$ python -q
>>> import numpy as np
>>> np.set_printoptions(precision=2, suppress=True, linewidth=100)
>>> def rnd(a):
...     return np.round(a, 2) + 0
... 
>>> E = np.array([[4, 5, 6, 7, 8, 9, 10],
...     [11, 12, 13, 14, 15, 16, 17],
...     [18, 19, 20, 21, 22, 23, 24],
...     [25, 26, 27, 28, 29, 30, 31],
...     [32, 33, 34, 35, 36, 37, 38],
...     [39, 40, 41, 42, 43, 44, 45]])
>>> left, sv, vt = np.linalg.svd(E)
>>> rnd(sv)
array([177.06,   5.67,   0.  ,   0.  ,   0.  ,   0.  ])
>>> np.argmax(sv[:-1] / (sv[1:] + 1e-6)) + 1
np.int64(2)
>>> B = left[:, :2] @ np.diag(sv[:2]) @ vt[:2]
>>> rnd(np.linalg.norm(E - B, 2)), rnd(sv[2])
(np.float64(0.0), np.float64(0.0))
>>> rnd(np.abs(E - B).max())
np.float64(0.0)
>>> np.linalg.matrix_rank(E, rtol=0.05)
np.int64(1)
>>> np.count_nonzero(E)
np.int64(42)
>>> np.abs(E).max()
np.int64(45)
>>> E - E[0]
array([[ 0,  0,  0,  0,  0,  0,  0],
       [ 7,  7,  7,  7,  7,  7,  7],
       [14, 14, 14, 14, 14, 14, 14],
       [21, 21, 21, 21, 21, 21, 21],
       [28, 28, 28, 28, 28, 28, 28],
       [35, 35, 35, 35, 35, 35, 35]])
>>> E.shape
(6, 7)
>>> E.mean(axis=0)
array([21.5, 22.5, 23.5, 24.5, 25.5, 26.5, 27.5])
>>> rnd(np.linalg.svd(E, compute_uv=False))
array([177.06,   5.67,   0.  ,   0.  ,   0.  ,   0.  ])
>>> np.diff(E, axis=0)
array([[7, 7, 7, 7, 7, 7, 7],
       [7, 7, 7, 7, 7, 7, 7],
       [7, 7, 7, 7, 7, 7, 7],
       [7, 7, 7, 7, 7, 7, 7],
       [7, 7, 7, 7, 7, 7, 7]])
>>> E.sum(axis=0)
array([129, 135, 141, 147, 153, 159, 165])
>>> np.linalg.matrix_rank(E)
np.int64(2)
>>> K = np.load("arr.npy")
>>> K
array([[ 6,  0, -8],
       [ 0,  0,  0],
       [ 3,  0, -4],
       [ 0,  0,  0],
       [ 3,  0, -4],
       [ 6,  0, -8],
       [ 6,  0, -8]])
>>> rnd(np.linalg.norm(E[3] - E[5]))
np.float64(37.04)
>>> rnd(np.linalg.norm(E[3], 1)), rnd(np.linalg.norm(E[3], np.inf))
(np.float64(196.0), np.float64(31.0))
>>> rnd(np.linalg.norm(E, axis=0))
array([60.26, 62.41, 64.58, 66.78, 68.99, 71.21, 73.45])
>>> rnd(np.linalg.norm(E) ** 2 / np.linalg.norm(E, 2) ** 2)
np.float64(1.0)
>>> left, sv, vt = np.linalg.svd(K)
>>> evecs = vt[:(sv > 1e-8).sum()]
>>> rng = np.random.default_rng(829204)
>>> vec = K[1] + 3 * K[3] + rng.integers(2) * np.eye(3)[0]
>>> vec
array([0., 0., 0.])
>>> rnd(evecs.T @ evecs)
array([[ 0.36,  0.  , -0.48],
       [ 0.  ,  0.  ,  0.  ],
       [-0.48,  0.  ,  0.64]])
>>> rnd(np.diag(evecs.T @ evecs))
array([0.36, 0.  , 0.64])
>>> left, sv, vt = np.linalg.svd(K, full_matrices=False)
>>> rnd(sv / sv[0])
array([1., 0., 0.])
>>> rnd(left.T @ K @ vt.T)
array([[18.71,  0.  ,  0.  ],
       [ 0.  ,  0.  ,  0.  ],
       [ 0.  ,  0.  ,  0.  ]])
>>> np.abs(left[:, 0]).round(6).argmax()
np.int64(0)
>>> np.allclose(left * sv @ vt, K)
True
>>> rnd(sv)
array([18.71,  0.  ,  0.  ])
>>> rnd(vt @ vt.T)
array([[1., 0., 0.],
       [0., 1., 0.],
       [0., 0., 1.]])
>>> rnd(np.sqrt((sv ** 2).sum())), rnd(np.linalg.norm(K))
(np.float64(18.71), np.float64(18.71))
>>> np.cumsum(sv ** 2) / np.sum(sv ** 2)
array([1., 1., 1.])
>>> (sv > 1e-8).sum()
np.int64(1)
>>> rnd(np.abs(vt[0]))
array([0.6, 0. , 0.8])
>>> vec = np.array([2, 2, 2])
>>> np.linalg.norm(K @ vec) <= np.linalg.norm(K, 2) * np.linalg.norm(vec) + 1e-9
np.True_
>>> (K * vec).sum(axis=1)
array([-4,  0, -2,  0, -2, -4, -4])
>>> K * vec
array([[ 12,   0, -16],
       [  0,   0,   0],
       [  6,   0,  -8],
       [  0,   0,   0],
       [  6,   0,  -8],
       [ 12,   0, -16],
       [ 12,   0, -16]])
>>> K @ np.ones(3)
array([-2.,  0., -1.,  0., -1., -2., -2.])
>>> K @ np.eye(3)[2]
array([-8.,  0., -4.,  0., -4., -8., -8.])
>>> (K @ vec).argmax()
np.int64(1)
>>> np.allclose(K[:-1].T @ np.linalg.lstsq(K[:-1].T, K[-1])[0], K[-1])
True
>>> W2 = np.sign(np.array([[-2, 5, 5, -3], [-3, 3, 2, 4], [5, 4, -3, 3], [0, 2, -2, -1]]))
>>> B = (np.tril(W2, -1) + np.eye(4)) @ (np.triu(W2, 1) + np.eye(4))
>>> ev = np.array([-1, 0, -2, -3])
>>> W0 = np.rint(B * ev @ np.linalg.inv(B)) + 0
>>> W0
array([[-5., -3.,  1.,  3.],
       [12.,  7., -4., -4.],
       [ 9.,  5., -5.,  1.],
       [ 9.,  6., -3., -3.]])
>>> vec = np.array([0, 2, 0, 3])
>>> h = np.maximum(W0 @ vec, 0)
>>> W0.T @ h
array([153.,  88., -79.,   5.])
>>> np.flatnonzero(h > 1e-9)
array([0, 1, 2, 3])
>>> rnd(np.tanh(W0 @ vec))
array([1.  , 0.96, 1.  , 1.  ])
